$ python3 -q
>>> import numpy as np
>>> import numpy.linalg as la
>>> np.set_printoptions(suppress=True, linewidth=160)
>>> def rd(a):
...     return np.round(a, 2) + 0
... 
>>> rng = np.random.default_rng(128)
>>> data = rng.normal(size=(14, 3)) + 3 * np.array([5, 9, 8])
>>> rd(data)
array([[15.34, 25.39, 23.18],
       [15.56, 28.53, 23.72],
       [15.78, 28.24, 23.88],
       [15.69, 28.36, 25.73],
       [15.23, 26.32, 22.54],
       [14.99, 25.77, 24.97],
       [13.84, 26.65, 23.46],
       [16.41, 27.36, 24.69],
       [15.49, 25.9 , 22.88],
       [17.04, 27.04, 24.09],
       [13.78, 27.09, 24.18],
       [14.88, 26.73, 24.32],
       [15.14, 27.49, 23.03],
       [13.62, 27.12, 24.02]])
>>> Y = data / la.norm(data, axis=1, keepdims=True)
>>> gram = Y @ Y.T
>>> rd(gram[1])
array([1., 1., 1., 1., 1., 1., 1., 1., 1., 1., 1., 1., 1., 1.])
>>> rd(la.norm(Y, axis=1))
array([1., 1., 1., 1., 1., 1., 1., 1., 1., 1., 1., 1., 1., 1.])
>>> gram = np.cov(data, rowvar=False)
>>> rd(np.corrcoef(data.T))
array([[1.  , 0.19, 0.13],
       [0.19, 1.  , 0.37],
       [0.13, 0.37, 1.  ]])
>>> rd(data.std(axis=0))
array([0.93, 0.93, 0.84])
>>> rd(np.polyfit(data[:, 0], data[:, 2], 1))
array([ 0.11, 22.18])
>>> print(np.argwhere(np.triu(np.abs(np.corrcoef(data.T)) > 0.8, 1)))
[]
>>> F = np.loadtxt("data.csv", delimiter=",")
>>> F
array([[11., -6., -3.,  0.],
       [-6.,  6.,  2.,  0.],
       [-3.,  2.,  3.,  0.],
       [ 0.,  0.,  0.,  2.]])
>>> # 2 blocks once reordered
>>> evals, evecs = la.eigh(F)
>>> (evals > 1e-8).sum(), (evals < -1e-8).sum()
(np.int64(4), np.int64(0))
>>> rd(evecs.T @ F @ evecs)
array([[ 2.,  0.,  0.,  0.],
       [ 0.,  2.,  0.,  0.],
       [ 0.,  0.,  2.,  0.],
       [ 0.,  0.,  0., 16.]])
>>> evals.sum(), np.trace(F)
(np.float64(22.0), np.float64(22.0))
>>> rd(evecs.T @ evecs)
array([[1., 0., 0., 0.],
       [0., 1., 0., 0.],
       [0., 0., 1., 0.],
       [0., 0., 0., 1.]])
>>> rd(la.eigvalsh(F @ F))
array([  4.,   4.,   4., 256.])
>>> Y = F + rng.integers(-2, 3, (4, 1)) @ rng.integers(-2, 3, (1, 4))
>>> Y
array([[  9.,  -5.,  -3.,   1.],
       [-10.,   8.,   2.,   2.],
       [ -5.,   3.,   3.,   1.],
       [  4.,  -2.,   0.,   0.]])
>>> Y - F
array([[-2.,  1.,  0.,  1.],
       [-4.,  2.,  0.,  2.],
       [-2.,  1.,  0.,  1.],
       [ 4., -2.,  0., -2.]])
>>> la.matrix_rank(Y - F, tol=1e-8)
np.int64(1)
>>> Y = np.array([[0, 1], [3, 0], [5, 3], [2, 0]])
>>> np.einsum("ij,ij->i", F, F)
array([166.,  76.,  22.,   4.])
>>> la.matrix_rank(F @ Y)
np.int64(2)
>>> np.einsum("ij->j", F)
array([2., 2., 2., 2.])
>>> np.vstack([F, Y.T]).shape
(6, 4)
>>> np.einsum("ik,kj->ij", F, Y)
array([[-33.,   2.],
       [ 28.,   0.],
       [ 21.,   6.],
       [  4.,   0.]])
>>> F @ Y
array([[-33.,   2.],
       [ 28.,   0.],
       [ 21.,   6.],
       [  4.,   0.]])
>>> gram = F.T @ F
>>> rd(la.eigvalsh(gram)[::-1])
array([256.,   4.,   4.,   4.])
>>> np.trace(gram), (F ** 2).sum()
(np.float64(268.0), np.float64(268.0))
>>> np.allclose(gram, gram.T)
True
>>> print(rd(la.svd(F, compute_uv=False) ** 2))
[256.   4.   4.   4.]
>>> np.diag(gram)
array([166.,  76.,  22.,   4.])
>>> la.matrix_rank(gram)
np.int64(4)
>>> Y = np.array([[1, 1], [1, -1]])
>>> K = np.kron(Y, np.kron(Y, Y))[rng.permutation(8)][:3]
>>> K
array([[ 1, -1,  1, -1,  1, -1,  1, -1],
       [ 1,  1, -1, -1,  1,  1, -1, -1],
       [ 1,  1, -1, -1, -1, -1,  1,  1]])
>>> Y = np.array([[3, 3], [2, 3], [0, 2], [3, 3], [1, 1], [0, 2], [2, 2], [2, 2]])
>>> la.matrix_rank(K @ Y)
np.int64(2)
>>> print(Y.T @ K.T)
[[-1 -1  5]
 [-2  0  2]]
>>> print(la.matrix_rank(np.vstack([K, Y.T])))
5
>>> np.einsum("ij,ij->i", K, K)
array([8, 8, 8])
>>> K.reshape(2, -1)
array([[ 1, -1,  1, -1,  1, -1,  1, -1,  1,  1, -1, -1],
       [ 1,  1, -1, -1,  1,  1, -1, -1, -1, -1,  1,  1]])
>>> K.ravel(order="F")
array([ 1,  1,  1, -1,  1,  1,  1, -1, -1, -1, -1, -1,  1,  1, -1, -1,  1, -1,  1, -1,  1, -1, -1,  1])
>>> blk = K.reshape(3, 2, -1)
>>> blk[:, 0]
array([[ 1, -1,  1, -1],
       [ 1,  1, -1, -1],
       [ 1,  1, -1, -1]])
>>> np.einsum("ihd,ihd->ih", blk, blk)
array([[4, 4],
       [4, 4],
       [4, 4]])
>>> A = np.load("block7.npy")
>>> A
array([[ 0,  0,  0],
       [ 2,  2,  1],
       [ 0,  3,  2],
       [-1,  2,  4],
       [-2,  3,  3],
       [-2,  2,  2],
       [-2,  2,  4],
       [ 0,  0,  6],
       [ 1,  1,  8],
       [ 3,  1, 10],
       [ 4,  0,  8],
       [ 5,  0,  8],
       [ 6,  1,  6],
       [ 4,  3,  6],
       [ 5,  1,  6],
       [ 7,  3,  6],
       [ 6,  5,  8],
       [ 6,  3, 10],
       [ 8,  5, 10],
       [10,  6,  8],
       [10,  8,  9],
       [ 8,  6, 11],
       [10,  8, 11]])
>>> q, Rm = la.qr(A)
>>> q.shape, Rm.shape
((23, 3), (3, 3))
>>> rd(Rm)
array([[-26.34, -14.88, -29.53],
       [  0.  ,  -9.67,  -5.95],
       [  0.  ,   0.  , -16.29]])
>>> rd(q @ Rm)
array([[ 0.,  0.,  0.],
       [ 2.,  2.,  1.],
       [ 0.,  3.,  2.],
       [-1.,  2.,  4.],
       [-2.,  3.,  3.],
       [-2.,  2.,  2.],
       [-2.,  2.,  4.],
       [ 0.,  0.,  6.],
       [ 1.,  1.,  8.],
       [ 3.,  1., 10.],
       [ 4.,  0.,  8.],
       [ 5.,  0.,  8.],
       [ 6.,  1.,  6.],
       [ 4.,  3.,  6.],
       [ 5.,  1.,  6.],
       [ 7.,  3.,  6.],
       [ 6.,  5.,  8.],
       [ 6.,  3., 10.],
       [ 8.,  5., 10.],
       [10.,  6.,  8.],
       [10.,  8.,  9.],
       [ 8.,  6., 11.],
       [10.,  8., 11.]])
